In [1]: import numpy as np

In [2]: import numpy.linalg as la

In [3]: np.set_printoptions(precision=3, suppress=True, linewidth=200, sign=" ")

In [4]: def tidy(a):
   ...:     return np.round(a, 3) + 0
   ...: 

In [5]: data = np.load("w.npy")

In [6]: data
Out[6]: 
array([[ 0.,  2.,  0.,  0.,  0.],
       [ 2.,  0.,  2.,  0.,  0.],
       [ 0.,  2.,  0.,  2.,  0.],
       [ 0.,  0.,  2., -2.,  2.],
       [ 0.,  0.,  0.,  2.,  1.]])

In [7]: # symmetric, so the eigenvalues are real

In [8]: evals, vecs = la.eig(data)

In [9]: tidy(np.sort(la.eigvals(data @ data)))
Out[9]: array([  0.067,   4.   ,   5.361,  10.311,  17.261])

In [10]: tidy(np.sort(la.eigvals(data.T)))
Out[10]: array([-4.155, -2.315,  0.259,  2.   ,  3.211])

In [11]: print(tidy(np.sort(la.eigvals(la.inv(data)))))
[-0.432 -0.241  0.311  0.5    3.861]

In [12]: rng = np.random.default_rng(2819)

In [13]: lab = rng.permutation(5)

In [14]: Y = data[:, lab] * rng.choice([-1, 1], 5)

In [15]: print(Y)
[[ 0.  0. -0. -2.  0.]
 [ 2.  2. -0. -0.  0.]
 [ 0.  0. -2. -2.  0.]
 [ 2.  0.  2. -0.  2.]
 [ 0.  0. -2. -0.  1.]]

In [16]: left, _, Vt = la.svd(data.T @ Y)

In [17]: tidy(la.lstsq(data, Y)[0])
Out[17]: 
array([[ 0.,  1.,  0.,  0.,  0.],
       [ 0.,  0.,  0., -1.,  0.],
       [ 1.,  0.,  0.,  0.,  0.],
       [ 0.,  0., -1.,  0.,  0.],
       [ 0.,  0.,  0.,  0.,  1.]])

In [18]: print(lab)
[ 2  0  3  1  4]

In [19]: evals, vecs = la.eigh(data)

In [20]: tidy(vecs @ np.diag(evals) @ vecs.T)
Out[20]: 
array([[ 0.,  2.,  0.,  0.,  0.],
       [ 2.,  0.,  2.,  0.,  0.],
       [ 0.,  2.,  0.,  2.,  0.],
       [ 0.,  0.,  2., -2.,  2.],
       [ 0.,  0.,  0.,  2.,  1.]])

In [21]: np.unique(evals.round(6) + 0, return_counts=True)[1]
Out[21]: array([ 1,  1,  1,  1,  1])

In [22]: tidy(la.eigvalsh(data + 2 * np.eye(5)))
Out[22]: array([-2.155, -0.315,  2.259,  4.   ,  5.211])
